>>> import numpy as np
>>> from numpy import linalg as LA
>>> np.set_printoptions(precision=1, suppress=True, linewidth=140)
>>> def tidy(a):
...     return np.round(a, 1) + 0
... 
>>> A = np.loadtxt("dump.csv", delimiter=",")
>>> A
array([[-4., -7.,  0.,  0.],
       [-3., -4.,  0.,  0.],
       [ 0.,  0., -4., -7.],
       [ 0.,  0., -3., -4.]])
>>> vals, evecs = LA.eig(A)
>>> tidy(np.sort(LA.eigvals(A.T)))
array([-8.6, -8.6,  0.6,  0.6])
>>> tidy(np.sort(LA.eigvals(LA.inv(A))))
array([-0.1, -0.1,  1.7,  1.7])
>>> tidy(np.prod(vals))
np.float64(25.0)
>>> tidy(A @ evecs[:, 0] - vals[0] * evecs[:, 0])
array([0., 0., 0., 0.])
>>> tidy(vals)
array([ 0.6, -8.6,  0.6, -8.6])
>>> arr = np.loadtxt("arr.csv", delimiter=",")
>>> arr
array([[2., 2., 3.],
       [3., 0., 1.],
       [1., 3., 2.]])
>>> q = arr.astype(float).copy()
>>> for j in range(3):
...     q[:, j] -= q[:, :j] @ (q[:, :j].T @ q[:, j])
...     q[:, j] /= LA.norm(q[:, j])
... 
>>> tidy(q.T @ q)
array([[1., 0., 0.],
       [0., 1., 0.],
       [0., 0., 1.]])
>>> print(tidy(q))
[[ 0.5  0.3  0.8]
 [ 0.8 -0.5 -0.3]
 [ 0.3  0.8 -0.5]]
>>> P = np.triu(np.array([[-2, 1, -2], [-1, 2, 0], [1, 2, 0]]), 1) + np.eye(3)
>>> B = P @ arr @ LA.inv(P)
>>> P @ arr - arr @ P
array([[ 1., -8.,  1.],
       [ 0., -3.,  6.],
       [ 0., -1.,  2.]])
>>> LA.matrix_rank(B)
np.int64(3)
>>> B
array([[ 3., -7.,  6.],
       [ 3., -3.,  7.],
       [ 1.,  2.,  4.]])
>>> rng = np.random.default_rng(561351)
>>> labels = rng.permutation(4)
>>> labels
array([0, 2, 3, 1])
>>> B = A[labels][:, labels]
>>> tidy(np.sort(np.abs(LA.eigvals(B))))
array([0.6, 0.6, 8.6, 8.6])
>>> np.trace(B)
np.float64(-16.0)
>>> np.allclose(B, A)
False
>>> Uu, sv, vt = LA.svd(arr, full_matrices=False)
>>> tidy(np.cumsum(sv ** 2) / np.sum(sv ** 2))
array([0.8, 1. , 1. ])
>>> (sv > 1e-8).sum()
np.int64(3)
>>> print(np.abs(Uu[:, 0]).round(6).argmax())
0
>>> tidy(np.sqrt((sv ** 2).sum())), tidy(LA.norm(arr))
(np.float64(6.4), np.float64(6.4))
>>> tidy(sv)
array([5.8, 2.6, 0.7])
>>> Uu.shape, sv.shape, vt.shape
((3, 3), (3,), (3, 3))
>>> tidy(Uu.T @ arr @ vt.T)
array([[5.8, 0. , 0. ],
       [0. , 2.6, 0. ],
       [0. , 0. , 0.7]])
>>> labels = rng.permutation(3)
>>> labels
array([0, 1, 2])
>>> B = arr[labels][:, labels]
>>> np.diag(B)
array([2., 0., 2.])
>>> np.trace(B)
np.float64(4.0)
>>> B
array([[2., 2., 3.],
       [3., 0., 1.],
       [1., 3., 2.]])
>>> r0 = np.array([-4, 5, -3])
>>> g = np.array([3, 1, 0])
>>> J = np.outer(r0, g)
>>> J
array([[-12,  -4,   0],
       [ 15,   5,   0],
       [ -9,  -3,   0]])
>>> # null space of dimension 2
>>> B = J / np.sqrt((J ** 2).mean(axis=1, keepdims=True))
>>> tidy(LA.norm(B, axis=1))
array([1.7, 1.7, 1.7])
>>> tidy(B[0])
array([-1.6, -0.5,  0. ])
>>> LA.matrix_rank(B) == LA.matrix_rank(J)
np.True_
>>> T = np.stack([J, 4 * J, J[::-1]])
>>> T.sum(axis=0)
array([[-69, -23,   0],
       [ 90,  30,   0],
       [-57, -19,   0]])
>>> print(np.einsum("bij,cij->bc", T, T))
[[ 500 2000  490]
 [2000 8000 1960]
 [ 490 1960  500]]
>>> Uu, sv, vt = LA.svd(J)
>>> np.argmax(sv[:-1] / (sv[1:] + 1e-6)) + 1
np.int64(1)
>>> print(tidy(sv))
[22.4  0.   0. ]
>>> B = Uu[:, :1] @ np.diag(sv[:1]) @ vt[:1]
>>> LA.matrix_rank(J, rtol=0.05)
np.int64(1)
>>> Uu, sv, vt = LA.svd(J)
>>> evecs = vt[:(sv > 1e-8).sum()]
>>> x0 = J[0] + 3 * J[2] + rng.integers(2) * np.eye(3)[2]
>>> print(x0)
[-39. -13.   1.]
>>> print(np.allclose(evecs.T @ evecs @ x0, x0))
False
>>> print(J @ J)
[[  84   28    0]
 [-105  -35    0]
 [  63   21    0]]
>>> np.trace(J)
np.int64(-7)
>>> tidy(np.sort(np.abs(LA.eigvals(J))))
array([0., 0., 7.])
>>> J.inv()
Traceback (most recent call last):
  File "<python-input-69>", line 1, in <module>
    J.inv()
    ^^^^^
AttributeError: 'numpy.ndarray' object has no attribute 'inv'
>>> tidy(np.abs(LA.eigvals(J)).max())
np.float64(7.0)
>>> print(tidy(LA.det(J)))
0.0
>>> LA.matrix_power(J, 2)
array([[  84,   28,    0],
       [-105,  -35,    0],
       [  63,   21,    0]])
>>> (J - J.T) / 2
array([[ 0. , -9.5,  4.5],
       [ 9.5,  0. ,  1.5],
       [-4.5, -1.5,  0. ]])
>>> feats = np.load("layer7.npy")
>>> feats
array([[ 3,  3,  3,  3,  3],
       [ 3,  6,  6,  6,  6],
       [ 3,  6,  9,  9,  9],
       [ 3,  6,  9, 12, 12],
       [ 3,  6,  9, 12, 15]])
>>> # equal to its transpose
>>> low = LA.cholesky(feats)
>>> print(tidy(low @ low.T))
[[ 3.  3.  3.  3.  3.]
 [ 3.  6.  6.  6.  6.]
 [ 3.  6.  9.  9.  9.]
 [ 3.  6.  9. 12. 12.]
 [ 3.  6.  9. 12. 15.]]
>>> tidy(low)
array([[1.7, 0. , 0. , 0. , 0. ],
       [1.7, 1.7, 0. , 0. , 0. ],
       [1.7, 1.7, 1.7, 0. , 0. ],
       [1.7, 1.7, 1.7, 1.7, 0. ],
       [1.7, 1.7, 1.7, 1.7, 1.7]])
>>> tidy(np.prod(np.diag(low)) ** 2), tidy(LA.det(feats))
(np.float64(243.0), np.float64(243.0))
>>> tidy(feats / np.sqrt(np.outer(np.diag(feats), np.diag(feats))))
array([[1. , 0.7, 0.6, 0.5, 0.4],
       [0.7, 1. , 0.8, 0.7, 0.6],
       [0.6, 0.8, 1. , 0.9, 0.8],
       [0.5, 0.7, 0.9, 1. , 0.9],
       [0.4, 0.6, 0.8, 0.9, 1. ]])
>>> B = feats[0, 0] * feats[1:] - np.outer(feats[1:, 0], feats[0])
>>> print(B)
[[ 0  9  9  9  9]
 [ 0  9 18 18 18]
 [ 0  9 18 27 27]
 [ 0  9 18 27 36]]
>>> LA.matrix_rank(B), LA.matrix_rank(feats)
(np.int64(4), np.int64(5))
>>> np.flatnonzero(~B.round(6).any(axis=1))
array([], dtype=int64)
>>> x0 = np.array([3, 0, 0, 1, 3])
>>> (B * x0).sum(axis=1)
array([ 36,  72, 108, 135])
>>> B @ (2 * x0)
array([ 72, 144, 216, 270])
>>> np.einsum("ij,j->i", B, x0)
array([ 36,  72, 108, 135])
>>> x0 @ B
Traceback (most recent call last):
  File "<python-input-90>", line 1, in <module>
    x0 @ B
    ~~~^~~
ValueError: matmul: Input operand 1 has a mismatch in its core dimension 0, with gufunc signature (n?,k),(k,m?)->(n?,m?) (size 4 is different from 5)
>>> B = np.array([[2, 2, 1], [0, 2, 2], [3, 3, 0], [3, 3, 2], [-1, 1, 3]])
>>> print(np.einsum("ik,kj->ij", feats, B))
[[21 33 24]
 [36 60 45]
 [51 81 60]
 [57 93 75]
 [54 96 84]]
>>> np.vstack([feats, B.T]).shape
(8, 5)
>>> np.einsum("ij->j", feats)
array([15, 27, 36, 42, 45])
>>> B.T @ feats.T
array([[21, 36, 51, 57, 54],
       [33, 60, 81, 93, 96],
       [24, 45, 60, 75, 84]])
>>> np.einsum("ij,ij->i", feats, feats)
array([ 45, 153, 288, 414, 495])
>>> B @ feats
Traceback (most recent call last):
  File "<python-input-97>", line 1, in <module>
    B @ feats
    ~~^~~~~~~
ValueError: matmul: Input operand 1 has a mismatch in its core dimension 0, with gufunc signature (n?,k),(k,m?)->(n?,m?) (size 5 is different from 3)
>>> LA.matrix_rank(feats @ B)
np.int64(3)
>>> K = np.loadtxt("block5.csv", delimiter=",")
>>> tidy(K)
array([[  9.1,   8. ,   9.2,   0.9],
       [ 13.9,  13.4,  13.4,   1.5],
       [  9.2,   8.1,   9.3,   0.9],
       [  9. ,   7.8,   9.1,   0.9],
       [ -9.6, -13. ,  -7.1,  -1.4],
       [  0.4,  -1.8,   1.6,  -0.2],
       [ 12. ,  11.3,  11.8,   1.3],
       [  9.5,   8.4,   9.6,   0.9],
       [ -4.9,  -7.8,  -3.1,  -0.9],
       [  4.3,   2.5,   5. ,   0.3],
       [  3.4,   1.5,   4.2,   0.2],
       [ -3.9,  -6.7,  -2.2,  -0.7],
       [  8. ,   6.7,   8.2,   0.7],
       [ 12.4,  11.7,  12.1,   1.3],
       [ -2.6,  -5.2,  -1.1,  -0.6],
       [  1.9,  -0.1,   2.9,   0. ]])
>>> # looks like rank 2
>>> D = LA.norm(K[:, None] - K[None], axis=-1)
>>> (D + 1e9 * np.eye(16)).round(6).argmin(axis=1)
array([ 2, 13,  0,  0,  8, 15, 13,  2, 11, 10,  9,  8,  3,  6, 11,  5])
>>> tidy(D[:5, :5])
array([[ 0. ,  8.4,  0.2,  0.2, 32.6],
       [ 8.4,  0. ,  8.1,  8.6, 41. ],
       [ 0.2,  8.1,  0. ,  0.5, 32.8],
       [ 0.2,  8.6,  0.5,  0. , 32.3],
       [32.6, 41. , 32.8, 32.3,  0. ]])
>>> np.flatnonzero(D[0] < D.mean() / 2)
array([ 0,  2,  3,  6,  7, 12, 13])
>>> D.shape
(16, 16)
>>> [round(float(x), 1) for x in LA.svd(K, compute_uv=False)[:3]]
[55.4, 8.4, 0.0]
>>> tidy(LA.norm(K, 2) / LA.norm(K))
np.float64(1.0)
>>> labels = K[:, 3] > np.median(K[:, 3])
>>> r0 = K[labels].mean(axis=0) - K[~labels].mean(axis=0)
>>> print(np.argsort(-np.abs(r0).round(6), kind="stable"))
[1 0 2 3]
>>> print(tidy(r0))
[11.8 13.3 10.3  1.5]
>>> print(LA.matrix_rank(A))
4
>>> np.diff(A, axis=0)
array([[ 1.,  3.,  0.,  0.],
       [ 3.,  4., -4., -7.],
       [ 0.,  0.,  1.,  3.]])
>>> tidy(LA.svd(A, compute_uv=False))
array([9.5, 9.5, 0.5, 0.5])
>>> A.shape
(4, 4)
>>> A[4]
Traceback (most recent call last):
  File "<python-input-117>", line 1, in <module>
    A[4]
    ~^^^
IndexError: index 4 is out of bounds for axis 0 with size 4
>>> E = np.load("sample4.npy")
>>> print(E)
[[ 0  0  4  0]
 [ 0  0 -4  0]
 [ 3  0 -4  0]]
>>> tidy(LA.norm(E, axis=0))
array([3. , 0. , 6.9, 0. ])
>>> tidy(LA.norm(E, 1)), tidy(LA.norm(E, np.inf))
(np.float64(12.0), np.float64(7.0))
>>> E[0] @ E[2]
np.int64(-16)
>>> tidy(LA.norm(E) ** 2 / LA.norm(E, 2) ** 2)
np.float64(1.1)
>>> x0 = np.array([0, 2, -1, -1])
>>> np.sign((E @ x0).round(6))
array([-1,  1,  1])
>>> print(E * x0)
[[ 0  0 -4  0]
 [ 0  0  4  0]
 [ 0  0  4  0]]
>>> (E @ x0).argmax()
np.int64(1)
>>> data = np.load("out3.npy")
>>> print(data)
[[ 0.1  1.2  1.1]
 [ 0.   0.9  1. ]
 [ 0.   0.9  1.2]
 [ 0.   0.9  1.1]
 [-0.1  1.   1. ]
 [ 0.   1.2  0.8]
 [ 0.1  1.   1. ]
 [ 2.8 -1.9 -0.9]
 [ 3.  -2.2 -1. ]
 [ 3.  -2.1 -1.1]
 [ 3.  -2.1 -1.2]
 [ 3.  -1.8 -1.1]
 [ 2.8 -2.1 -1.2]
 [ 3.  -2.1 -1. ]
 [ 0.  -2.6  0.2]
 [-0.1 -3.   0.1]
 [ 0.1 -3.1 -0.1]
 [-0.1 -3.  -0.1]
 [ 0.1 -3.  -0.1]
 [ 0.  -2.9  0. ]
 [ 0.  -2.8  0. ]]
>>> cov = np.cov(data, rowvar=False)
>>> print(tidy(LA.eigvalsh(cov)[::-1]))
[4.1 1.7 0. ]
>>> tidy(np.corrcoef(data.T))
array([[ 1. , -0.3, -0.9],
       [-0.3,  1. ,  0.7],
       [-0.9,  0.7,  1. ]])
>>> tidy(cov)
array([[ 2. , -0.7, -1.1],
       [-0.7,  3. ,  1.1],
       [-1.1,  1.1,  0.8]])
>>> tidy(np.polyfit(data[:, 1], data[:, 0], 1))
array([-0.2,  0.7])
>>> cov.shape
(3, 3)
